$ python3 -q
>>> import numpy as np
>>> np.set_printoptions(precision=2, suppress=True, linewidth=120, floatmode="fixed")
>>> A = np.load("m.npy")
>>> A
array([[-1,  0,  1,  2,  3,  4],
       [ 5,  6,  7,  8,  9, 10],
       [11, 12, 13, 14, 15, 16],
       [17, 18, 19, 20, 21, 22],
       [23, 24, 25, 26, 27, 28]])
>>> out = A / np.linalg.norm(A, axis=1, keepdims=True)
>>> G = out @ out.T
>>> round(float(np.degrees(np.arccos(np.clip(G[0, 4], -1, 1)))), 2)
44.88
>>> np.argwhere(np.triu(np.abs(G) > 0.95, 1))
array([[1, 2],
       [1, 3],
       [1, 4],
       [2, 3],
       [2, 4],
       [3, 4]])
>>> r = np.linalg.matrix_rank(A)
>>> r
np.int64(2)
>>> null = np.linalg.svd(A)[2][r:].T
>>> [int(np.linalg.matrix_rank(A[:i])) for i in range(1, len(A) + 1)]
[1, 2, 2, 2, 2]
>>> [int(np.linalg.matrix_rank(A[:, :j + 1])) for j in range(6)]
[1, 2, 2, 2, 2, 2]
>>> np.allclose(A @ null, 0)
True
>>> M = np.load("run13.npy")
>>> M
array([[ 0.10,  1.60, -0.30, -0.40,  0.90],
       [-0.50,  1.10,  0.50,  1.50,  0.60],
       [-0.64, -1.12, -1.93, -1.80,  0.66],
       [-0.60, -1.10, -1.90, -1.70,  0.80],
       [-1.90,  1.00,  0.60,  1.90, -1.80],
       [ 0.60,  0.60,  1.80, -0.90,  1.80]])
>>> hat = M @ np.linalg.solve(M.T @ M, M.T)
>>> np.allclose(hat @ hat, hat)
True
>>> hat @ M[:, 4]
array([ 0.90,  0.60,  0.66,  0.80, -1.80,  1.80])
>>> hat.round(2) + 0
array([[ 1.00,  0.00,  0.02, -0.02,  0.00,  0.00],
       [ 0.00,  0.99, -0.06,  0.06,  0.00,  0.00],
       [ 0.02, -0.06,  0.51,  0.49,  0.03,  0.00],
       [-0.02,  0.06,  0.49,  0.51, -0.03,  0.00],
       [ 0.00,  0.00,  0.03, -0.03,  1.00,  0.00],
       [ 0.00,  0.00,  0.00,  0.00,  0.00,  1.00]])
>>> f = np.array([1, 0])
>>> print(np.correlate(A[1], A[3], "full"))
[110 237 380 538 710 895 770 634 488 333 170]
>>> np.polyval(f, A[1])
array([ 5,  6,  7,  8,  9, 10])
>>> np.array([np.convolve(row, f, "same") for row in A])
array([[-1,  0,  1,  2,  3,  4],
       [ 5,  6,  7,  8,  9, 10],
       [11, 12, 13, 14, 15, 16],
       [17, 18, 19, 20, 21, 22],
       [23, 24, 25, 26, 27, 28]])
>>> np.convolve(A[1], f)
array([ 5,  6,  7,  8,  9, 10,  0])
>>> out = np.array([[8, 1], [4, 4], [1, 3], [4, 5], [6, 2]])
>>> np.einsum("ij,ij->i", M, M)
array([ 3.63,  4.32,  9.06,  8.71, 11.82,  8.01])
>>> np.linalg.matrix_rank(np.vstack([M, out.T]))
np.int64(5)
>>> M @ out
array([[ 10.70,   5.40],
       [ 10.50,  14.10],
       [-14.77, -18.59],
       [-13.10, -17.60],
       [-13.80,   9.80],
       [ 16.20,   7.50]])
>>> print(out.T @ M.T)
[[ 10.70  10.50 -14.77 -13.10 -13.80  16.20]
 [  5.40  14.10 -18.59 -17.60   9.80   7.50]]
>>> np.einsum("ik,kj->ji", M, out)
array([[ 10.70,  10.50, -14.77, -13.10, -13.80,  16.20],
       [  5.40,  14.10, -18.59, -17.60,   9.80,   7.50]])
